$ python3 -q
>>> import numpy as np
>>> from numpy import linalg as LA
>>> np.set_printoptions(suppress=True, linewidth=140)
>>> feats = np.loadtxt("sample10.csv", delimiter=",")
>>> feats
array([[1., 0., 0., 0., 0., 0., 0., 0., 0., 0.],
       [2., 1., 0., 0., 0., 0., 0., 0., 0., 0.],
       [0., 2., 1., 0., 0., 0., 0., 0., 0., 0.],
       [0., 1., 1., 1., 0., 0., 0., 0., 0., 0.],
       [2., 0., 1., 1., 1., 0., 0., 0., 0., 0.],
       [1., 2., 0., 2., 1., 1., 0., 0., 0., 0.],
       [2., 0., 2., 0., 0., 2., 1., 0., 0., 0.],
       [2., 0., 0., 1., 2., 0., 2., 1., 0., 0.],
       [0., 2., 2., 0., 2., 1., 2., 1., 1., 0.],
       [2., 1., 0., 0., 1., 0., 2., 2., 2., 1.]])
>>> # triangular: eigenvalues sit on the diagonal
>>> np.round(LA.norm(feats) ** 2 / LA.norm(feats, 2) ** 2, 2)
np.float64(1.8)
>>> np.round(LA.norm(feats, axis=0), 2)
array([4.69, 3.87, 3.32, 2.65, 3.32, 2.45, 3.61, 2.45, 2.24, 1.  ])
>>> np.prod(np.diag(feats)), round(LA.det(feats), 2)
(np.float64(1.0), np.float64(1.0))
>>> rng = np.random.default_rng(70)
>>> Y = feats + rng.integers(-2, 3, (10, 9)) @ rng.integers(-2, 3, (9, 10))
>>> Y
array([[  6.,   6.,  -7.,  -1.,  -7.,  11.,  -2.,  -8., -13.,   9.],
       [  4.,  -5.,  -7.,   9.,   0.,  10.,  -6.,   4., -10.,   0.],
       [  0.,   3.,  10.,   4.,   6.,  -5.,   3.,   1.,  -1., -11.],
       [ -4.,   4.,  11.,  -4.,   2.,  -9.,   5.,  -5.,   7.,   5.],
       [  5.,   2.,   1.,   3.,   0.,   0.,   6.,  -3.,  -8., -12.],
       [ -7.,   6.,  12.,  -1.,   8.,  -9.,   8.,  -5.,   4.,  -3.],
       [  8.,   0.,  -3.,  -2.,   0.,   7.,  -4.,   6.,  -1.,   3.],
       [  3.,   2.,  -3.,  -7.,  -5.,  -1.,   4.,  -4.,  -5.,   2.],
       [  3.,   2.,   3.,   0.,   2.,  -4.,   6.,   8.,  10.,  -8.],
       [-10.,   0.,   7.,   0.,   5., -11.,  17.,  -5.,   5.,  -8.]])
>>> np.round(LA.svd(Y - feats, compute_uv=False), 2) + 0
array([46.58, 25.14, 22.99, 14.55, 11.26,  5.48,  4.21,  2.64,  1.24,  0.  ])
>>> Y - feats
array([[  5.,   6.,  -7.,  -1.,  -7.,  11.,  -2.,  -8., -13.,   9.],
       [  2.,  -6.,  -7.,   9.,   0.,  10.,  -6.,   4., -10.,   0.],
       [  0.,   1.,   9.,   4.,   6.,  -5.,   3.,   1.,  -1., -11.],
       [ -4.,   3.,  10.,  -5.,   2.,  -9.,   5.,  -5.,   7.,   5.],
       [  3.,   2.,   0.,   2.,  -1.,   0.,   6.,  -3.,  -8., -12.],
       [ -8.,   4.,  12.,  -3.,   7., -10.,   8.,  -5.,   4.,  -3.],
       [  6.,   0.,  -5.,  -2.,   0.,   5.,  -5.,   6.,  -1.,   3.],
       [  1.,   2.,  -3.,  -8.,  -7.,  -1.,   2.,  -5.,  -5.,   2.],
       [  3.,   0.,   1.,   0.,   0.,  -5.,   4.,   7.,   9.,  -8.],
       [-12.,  -1.,   7.,   0.,   4., -11.,  15.,  -7.,   3.,  -9.]])
>>> LA.matrix_rank(Y - feats, tol=1e-8)
np.int64(9)
